$ python3 -q
>>> import numpy as np
>>> np.set_printoptions(precision=2, suppress=True, linewidth=200, sign=" ")
>>> def rnd(a):
...     return np.round(a, 2) + 0
... 
>>> A = np.load("layer8.npy")
>>> A
array([[ 2.,  1.,  0.,  0.,  0.],
       [ 0.,  2.,  1.,  0.,  0.],
       [ 0.,  0.,  2.,  1.,  0.],
       [ 0.,  0.,  0.,  2.,  1.],
       [ 0.,  0.,  0.,  0.,  2.]])
>>> vec = np.array([1, -2, 0, 0, -2])
>>> A @ np.ones(5)
array([ 3.,  3.,  3.,  3.,  2.])
>>> A @ (2 * vec)
array([ 0., -8.,  0., -4., -8.])
>>> A @ vec
array([ 0., -4.,  0., -2., -4.])
>>> np.linalg.norm(A @ vec) <= np.linalg.norm(A, 2) * np.linalg.norm(vec) + 1e-9
np.True_
>>> np.sign((A @ vec).round(6))
array([ 0., -1.,  0., -1., -1.])
>>> rng = np.random.default_rng(7)
>>> labels = rng.permutation(5)
>>> labels
array([ 2,  0,  4,  1,  3])
>>> other = A[labels][:, labels]
>>> np.allclose(other, A)
False
>>> np.trace(other)
np.float64(10.0)
>>> evals, vecs = np.linalg.eig(A)
>>> A @ vecs[:, 0] - evals[0] * vecs[:, 0]
array([ 0.,  0.,  0.,  0.,  0.])
>>> rnd(np.sort(np.linalg.eigvals(A @ A)))
array([ 4.,  4.,  4.,  4.,  4.])
>>> np.prod(np.diag(A)), rnd(np.linalg.det(A))
(np.float64(32.0), np.float64(32.0))
>>> [int(np.linalg.matrix_rank(np.linalg.matrix_power(A, p))) for p in range(1, 6)]
[5, 5, 5, 5, 5]
>>> np.linalg.matrix_rank(A - A[0, 0] * np.eye(5))
np.int64(4)
>>> blk = np.stack([A, -3 * A, A[::-1]])
>>> rnd(np.linalg.norm(blk, axis=(1, 2)))
array([  4.9,  14.7,   4.9])
>>> np.linalg.matrix_rank(blk.reshape(3, -1))
np.int64(2)
>>> blk.sum(axis=0)
array([[-4., -2.,  0.,  0.,  2.],
       [ 0., -4., -2.,  2.,  1.],
       [ 0.,  0., -2., -1.,  0.],
       [ 0.,  2.,  1., -4., -2.],
       [ 2.,  1.,  0.,  0., -4.]])
>>> np.einsum("bij,cij->bc", blk, blk)
array([[ 24., -72.,   5.],
       [-72., 216., -15.],
       [  5., -15.,  24.]])
